In [1]: import numpy as np

In [2]: np.set_printoptions(precision=2, suppress=True, linewidth=140, sign=" ")

In [3]: E = np.load("dump.npy")

In [4]: E
Out[4]: 
array([[ 0,  2,  2,  2,  1,  1,  0],
       [ 2,  0,  2,  2,  2,  1,  1],
       [ 2,  2,  0,  2,  2,  2,  1],
       [ 2,  2,  2,  0,  2,  2,  2],
       [ 1,  2,  2,  2,  0,  2,  2],
       [ 1,  1,  2,  2,  2,  0,  2],
       [ 0,  1,  1,  2,  2,  2,  0]])

In [5]: # equal to its transpose

In [6]: vals, evecs = np.linalg.eigh(E)

In [7]: x = np.array([-1, 4, 7, 8, 1, 0, -1])

In [8]: np.abs(E).sum(axis=1).max(), round(np.abs(vals).max(), 2)
Out[8]: (np.int64(12), np.float64(10.16))

In [9]: np.round(x @ E @ x / (x @ x), 2), np.round(vals[0], 2), round(float(vals[-1]), 2)
Out[9]: (np.float64(3.06), np.float64(-2.85), 10.16)

In [10]: O, r_ = np.linalg.qr(E)

In [11]: np.trace(O @ O.T)
Out[11]: np.float64(7.0)

In [12]: np.abs(np.diag(r_))
Out[12]: array([ 3.74,  3.06,  2.72,  2.67,  2.08,  1.68,  1.32])

In [13]: np.round(O @ r_, 2) + 0
Out[13]: 
array([[ 0.,  2.,  2.,  2.,  1.,  1.,  0.],
       [ 2.,  0.,  2.,  2.,  2.,  1.,  1.],
       [ 2.,  2.,  0.,  2.,  2.,  2.,  1.],
       [ 2.,  2.,  2.,  0.,  2.,  2.,  2.],
       [ 1.,  2.,  2.,  2.,  0.,  2.,  2.],
       [ 1.,  1.,  2.,  2.,  2.,  0.,  2.],
       [ 0.,  1.,  1.,  2.,  2.,  2.,  0.]])

In [14]: np.allclose(r_.T @ r_, E.T @ E)
Out[14]: True

In [15]: r0 = np.array([1, 2, 1, -2, -2, 2, -1])

In [16]: M2 = E + np.outer(r0, np.eye(7)[1])

In [17]: M2
Out[17]: 
array([[ 0.,  3.,  2.,  2.,  1.,  1.,  0.],
       [ 2.,  2.,  2.,  2.,  2.,  1.,  1.],
       [ 2.,  3.,  0.,  2.,  2.,  2.,  1.],
       [ 2.,  0.,  2.,  0.,  2.,  2.,  2.],
       [ 1.,  0.,  2.,  2.,  0.,  2.,  2.],
       [ 1.,  3.,  2.,  2.,  2.,  0.,  2.],
       [ 0.,  0.,  1.,  2.,  2.,  2.,  0.]])

In [18]: x = np.array([2, 2, 1, 2, -1, 0, 2])

In [19]: y = E @ x

In [20]: y
Out[20]: array([  9,  10,  12,  12,  16,  12,   5])

In [21]: np.linalg.solve(E.T, E[1])
Out[21]: array([ 0.,  1., -0., -0., -0.,  0.,  0.])

In [22]: np.round(np.linalg.solve(E, E[:, 5]), 2) + 0
Out[22]: array([ 0.,  0.,  0.,  0.,  0.,  1.,  0.])

In [23]: data = np.load("out14.npy")

In [24]: data
Out[24]: 
array([[ 7,  7,  7,  6,  6],
       [ 0,  0,  0, -1, -1],
       [ 0,  0,  0, -1, -1],
       [ 7,  7,  7,  6,  6],
       [ 5,  5,  5,  4,  4],
       [-2, -2, -2, -3, -3]])

In [25]: left, s, VT = np.linalg.svd(data)

In [26]: evecs = VT[:(s > 1e-8).sum()]

In [27]: rng = np.random.default_rng(94)

In [28]: x = data[0] + 2 * data[5] + rng.integers(2) * np.eye(5)[1]

In [29]: x
Out[29]: array([ 3.,  3.,  3.,  0.,  0.])

In [30]: np.linalg.matrix_rank(np.vstack([data, x]))
Out[30]: np.int64(2)

In [31]: np.allclose(evecs.T @ evecs @ x, x)
Out[31]: True

In [32]: left, s, VT = np.linalg.svd(data)

In [33]: np.argmax(s[:-1] / (s[1:] + 1e-6)) + 1
Out[33]: np.int64(2)

In [34]: s.round(2) + 0
Out[34]: array([ 23.96,   2.22,   0.  ,   0.  ,   0.  ])

In [35]: M2 = left[:, :2] @ np.diag(s[:2]) @ VT[:2]

In [36]: round(np.linalg.norm(data - M2, 2), 2), round(float(s[2]), 2)
Out[36]: (np.float64(0.0), 0.0)

In [37]: np.linalg.matrix_rank(data, rtol=0.05)
Out[37]: np.int64(2)
